% ipython --no-banner

In [1]: import numpy as np

In [2]: np.set_printoptions(precision=2, suppress=True, linewidth=160, sign=" ")

In [3]: arr = np.load("sample1.npy")

In [4]: print(arr)
[[ 0.89 -0.11 -0.2  -0.24 -0.07 -0.15 -0.24 -0.11]
 [-0.11  0.89 -0.2  -0.24 -0.07 -0.15 -0.24 -0.11]
 [-0.2  -0.2   0.64 -0.43 -0.12 -0.28 -0.43 -0.2 ]
 [-0.24 -0.24 -0.43  0.47 -0.14 -0.34 -0.53 -0.24]
 [-0.07 -0.07 -0.12 -0.14  0.96 -0.09 -0.14 -0.07]
 [-0.15 -0.15 -0.28 -0.34 -0.09  0.79 -0.34 -0.15]
 [-0.24 -0.24 -0.43 -0.53 -0.14 -0.34  0.47 -0.24]
 [-0.11 -0.11 -0.2  -0.24 -0.07 -0.15 -0.24  0.89]]

In [5]: print(arr.reshape(2, -1))
[[ 0.89 -0.11 -0.2  -0.24 -0.07 -0.15 -0.24 -0.11 -0.11  0.89 -0.2  -0.24 -0.07 -0.15 -0.24 -0.11 -0.2  -0.2   0.64 -0.43 -0.12 -0.28 -0.43 -0.2  -0.24 -0.24
  -0.43  0.47 -0.14 -0.34 -0.53 -0.24]
 [-0.07 -0.07 -0.12 -0.14  0.96 -0.09 -0.14 -0.07 -0.15 -0.15 -0.28 -0.34 -0.09  0.79 -0.34 -0.15 -0.24 -0.24 -0.43 -0.53 -0.14 -0.34  0.47 -0.24 -0.11 -0.11
  -0.2  -0.24 -0.07 -0.15 -0.24  0.89]]

In [6]: t3 = arr.reshape(8, 2, -1)

In [7]: print(t3.shape)
(8, 2, 4)

In [8]: print(t3[:, 0])
[[ 0.89 -0.11 -0.2  -0.24]
 [-0.11  0.89 -0.2  -0.24]
 [-0.2  -0.2   0.64 -0.43]
 [-0.24 -0.24 -0.43  0.47]
 [-0.07 -0.07 -0.12 -0.14]
 [-0.15 -0.15 -0.28 -0.34]
 [-0.24 -0.24 -0.43 -0.53]
 [-0.11 -0.11 -0.2  -0.24]]

In [9]: print(np.swapaxes(t3, 1, 2)[3])
[[-0.24 -0.14]
 [-0.24 -0.34]
 [-0.43 -0.53]
 [ 0.47 -0.24]]

In [10]: rng = np.random.default_rng(6379)

In [11]: lab = rng.permutation(8)

In [12]: B = arr[:, lab] * rng.choice([-1, 1], 8)

In [13]: print(B)
[[-0.11  0.24 -0.15  0.89  0.11 -0.24  0.2  -0.07]
 [ 0.89  0.24 -0.15 -0.11  0.11 -0.24  0.2  -0.07]
 [-0.2   0.43 -0.28 -0.2   0.2  -0.43 -0.64 -0.12]
 [-0.24 -0.47 -0.34 -0.24  0.24 -0.53  0.43 -0.14]
 [-0.07  0.14 -0.09 -0.07  0.07 -0.14  0.12  0.96]
 [-0.15  0.34  0.79 -0.15  0.15 -0.34  0.28 -0.09]
 [-0.24  0.53 -0.34 -0.24  0.24  0.47  0.43 -0.14]
 [-0.11  0.24 -0.15 -0.11 -0.89 -0.24  0.2  -0.07]]

In [14]: left, _, VT = np.linalg.svd(arr.T @ B)

In [15]: print(lab)
[ 1  3  5  0  7  6  2  4]

In [16]: print(np.linalg.svd(arr, compute_uv=False))
[ 1.  1.  1.  1.  1.  1.  1.  1.]

In [17]: print(round(arr[:, 2] @ arr[:, 6], 2))
-0.0

In [18]: print(np.round(arr.T @ arr, 2) + 0)
[[ 1.  0.  0.  0.  0.  0.  0.  0.]
 [ 0.  1.  0.  0.  0.  0.  0.  0.]
 [ 0.  0.  1.  0.  0.  0.  0.  0.]
 [ 0.  0.  0.  1.  0.  0.  0.  0.]
 [ 0.  0.  0.  0.  1.  0.  0.  0.]
 [ 0.  0.  0.  0.  0.  1.  0.  0.]
 [ 0.  0.  0.  0.  0.  0.  1.  0.]
 [ 0.  0.  0.  0.  0.  0.  0.  1.]]

In [19]: print(np.linalg.norm(arr, axis=0))
[ 1.  1.  1.  1.  1.  1.  1.  1.]
